$ python -q
>>> import numpy as np
>>> from numpy import linalg as LA
>>> np.set_printoptions(precision=2, suppress=True, linewidth=120, floatmode="fixed")
>>> W0 = np.load("data.npy")
>>> print(W0)
[[-18 -12 -15  -6  -4  -5]
 [  0  12  27   0   4   9]
 [ 27   0 -27   9   0  -9]
 [ -6  -4  -5   0   0   0]
 [  0   4   9   0   0   0]
 [  9   0  -9   0   0   0]]
>>> print(W0 - W0[0])
[[  0   0   0   0   0   0]
 [ 18  24  42   6   8  14]
 [ 45  12 -12  15   4  -4]
 [ 12   8  10   6   4   5]
 [ 18  16  24   6   4   5]
 [ 27  12   6   6   4   5]]
>>> print(np.unravel_index(np.abs(W0).argmax(), W0.shape))
(np.int64(1), np.int64(2))
>>> print(W0.sum(axis=0))
[ 12   0 -20   3   0  -5]
>>> print(np.abs(W0).max())
27
>>> print(np.round(LA.norm(W0), 2))
60.79
>>> print(W0.mean(axis=0))
[ 2.00  0.00 -3.33  0.50  0.00 -0.83]
>>> print(W0.sum(axis=1))
[-60  52   0 -15  13   0]
>>> A2 = LA.inv(W0)
>>> print(np.round(LA.det(W0) * A2, 2) + 0)
[[    0.00     0.00     0.00  2592.00  2592.00  1152.00]
 [    0.00     0.00     0.00 -5832.00 -7128.00 -3888.00]
 [    0.00     0.00     0.00  2592.00  2592.00  1728.00]
 [ 2592.00  2592.00  1152.00 -7776.00 -7776.00 -3456.00]
 [-5832.00 -7128.00 -3888.00 17496.00 21384.00 11664.00]
 [ 2592.00  2592.00  1728.00 -7776.00 -7776.00 -5184.00]]
>>> print(np.round(LA.det(W0) * LA.det(A2), 2))
1.0
>>> print(np.round(W0 @ A2, 2) + 0)
[[1.00 0.00 0.00 0.00 0.00 0.00]
 [0.00 1.00 0.00 0.00 0.00 0.00]
 [0.00 0.00 1.00 0.00 0.00 0.00]
 [0.00 0.00 0.00 1.00 0.00 0.00]
 [0.00 0.00 0.00 0.00 1.00 0.00]
 [0.00 0.00 0.00 0.00 0.00 1.00]]
>>> print(round(LA.cond(W0), 2))
358.8
>>> print(np.allclose(A2, W0.T))
False
>>> print((np.abs(A2) > 1e-9).astype(int))
[[0 0 0 1 1 1]
 [0 0 0 1 1 1]
 [0 0 0 1 1 1]
 [1 1 1 1 1 1]
 [1 1 1 1 1 1]
 [1 1 1 1 1 1]]
>>> print(np.argsort(-LA.norm(W0, axis=0).round(6), kind="stable")[:3])
[2 0 1]
>>> print(LA.matrix_rank(W0, rtol=0.1))
2
>>> print(np.round(LA.norm(W0, 2) / LA.norm(W0), 2))
0.81
>>> print(LA.cond(W0) > 100)
True
>>> f = np.array([1, -1, -1, -1, 1, 1])
>>> A2 = W0 + np.outer(f, np.eye(6)[1])
>>> print(LA.matrix_rank(LA.inv(A2) - LA.inv(W0), tol=1e-8))
1
>>> print(np.round(LA.det(A2) / LA.det(W0), 2), round(float(1 + LA.solve(W0, f)[1]), 2))
2.0 2.0
>>> print(A2)
[[-18.00 -11.00 -15.00  -6.00  -4.00  -5.00]
 [  0.00  11.00  27.00   0.00   4.00   9.00]
 [ 27.00  -1.00 -27.00   9.00   0.00  -9.00]
 [ -6.00  -5.00  -5.00   0.00   0.00   0.00]
 [  0.00   5.00   9.00   0.00   0.00   0.00]
 [  9.00   1.00  -9.00   0.00   0.00   0.00]]
>>> print(LA.matrix_rank(A2 - W0))
1
>>> print(round(float(LA.norm(A2)), 2))
60.58
>>> print(np.count_nonzero(A2))
23
>>> print(A2.sum(axis=0))
[ 12.00   0.00 -20.00   3.00   0.00  -5.00]
>>> print(A2.sum(axis=1))
[-59.00  51.00  -1.00 -16.00  14.00   1.00]
>>> m1 = np.load("block16.npy")
>>> print(m1)
[[-3.30 -0.05 -3.44]
 [-0.27 -0.04 -0.17]
 [ 2.85  0.02  2.79]
 [-2.05  0.10 -1.97]
 [-0.29  0.00 -0.23]
 [ 3.01 -0.01  2.98]
 [-1.77 -0.14 -1.58]
 [-4.03 -0.07 -4.21]
 [ 3.77  0.01  3.76]
 [-1.44  0.02 -1.62]
 [ 0.93 -0.15  0.74]
 [-1.00 -0.14 -0.99]
 [-1.24  0.04 -1.43]
 [ 0.11  0.11  0.19]
 [-1.44 -0.04 -1.51]
 [-0.29  0.02 -0.09]
 [ 1.15 -0.06  1.19]
 [-2.45 -0.05 -2.42]
 [ 1.74 -0.01  1.79]
 [-0.45 -0.07 -0.33]
 [-2.12 -0.05 -2.05]
 [-4.53 -0.18 -4.50]]
>>> cen = m1 - m1.mean(axis=0)
>>> U, s, Vt = LA.svd(cen, full_matrices=False)
>>> print(np.round(np.abs(Vt[-1]), 2) + 0)
[0.01 1.00 0.00]
>>> print(round(float((s ** 2).sum() ** 2 / (s ** 4).sum()), 2))
1.0
>>> print(np.round(cen.mean(axis=0), 2) + 0)
[0.00 0.00 0.00]
>>> print(np.round(s ** 2 / (s ** 2).sum(), 2) + 0)
[1.00 0.00 0.00]
>>> f, v = m1[15], m1[7]
>>> print(round(f @ v, 2))
1.55
>>> print(round(f @ f, 2))
0.09
>>> p = (f @ v) / (f @ f) * f
>>> print(np.round(np.outer(f, v), 2) + 0)
[[ 1.17  0.02  1.22]
 [-0.08  0.00 -0.08]
 [ 0.36  0.01  0.38]]
>>> print(LA.matrix_rank(np.outer(f, v)))
1
>>> mat = np.array([[-1, 3, -1, 2, 0, 0, 0, -1],
...     [2, 3, -1, 1, -2, -3, 0, -1],
...     [2, -3, -1, 0, -2, 0, 2, 3],
...     [0, -3, 1, 2, 1, 1, -3, 0],
...     [1, 2, 0, -1, 1, -2, 2, -1],
...     [-2, 3, 1, 3, 3, -3, 1, 3],
...     [-3, -2, -2, 1, -3, 0, 3, 3],
...     [3, 1, 3, 2, 0, 2, -2, 0]])
>>> print(mat)
[[-1  3 -1  2  0  0  0 -1]
 [ 2  3 -1  1 -2 -3  0 -1]
 [ 2 -3 -1  0 -2  0  2  3]
 [ 0 -3  1  2  1  1 -3  0]
 [ 1  2  0 -1  1 -2  2 -1]
 [-2  3  1  3  3 -3  1  3]
 [-3 -2 -2  1 -3  0  3  3]
 [ 3  1  3  2  0  2 -2  0]]
>>> vec = np.array([2, 3, 1, 1, 3, 2, 3, 3])
>>> print(mat @ (2 * vec))
[ 10  -4   6 -20  18  48  -8  24]
>>> print((mat * vec).sum(axis=1))
[  5  -2   3 -10   9  24  -4  12]
>>> print(np.einsum("ij,j->i", mat, vec))
[  5  -2   3 -10   9  24  -4  12]
>>> print(mat @ vec)
[  5  -2   3 -10   9  24  -4  12]
>>> print(LA.norm(mat @ vec) <= LA.norm(mat, 2) * LA.norm(vec) + 1e-9)
True
>>> print(mat * vec)
[[-2  9 -1  2  0  0  0 -3]
 [ 4  9 -1  1 -6 -6  0 -3]
 [ 4 -9 -1  0 -6  0  6  9]
 [ 0 -9  1  2  3  2 -9  0]
 [ 2  6  0 -1  3 -4  6 -3]
 [-4  9  1  3  9 -6  3  9]
 [-6 -6 -2  1 -9  0  9  9]
 [ 6  3  3  2  0  4 -6  0]]
>>> print(np.sign((mat @ vec).round(6)))
[ 1 -1  1 -1  1  1 -1  1]
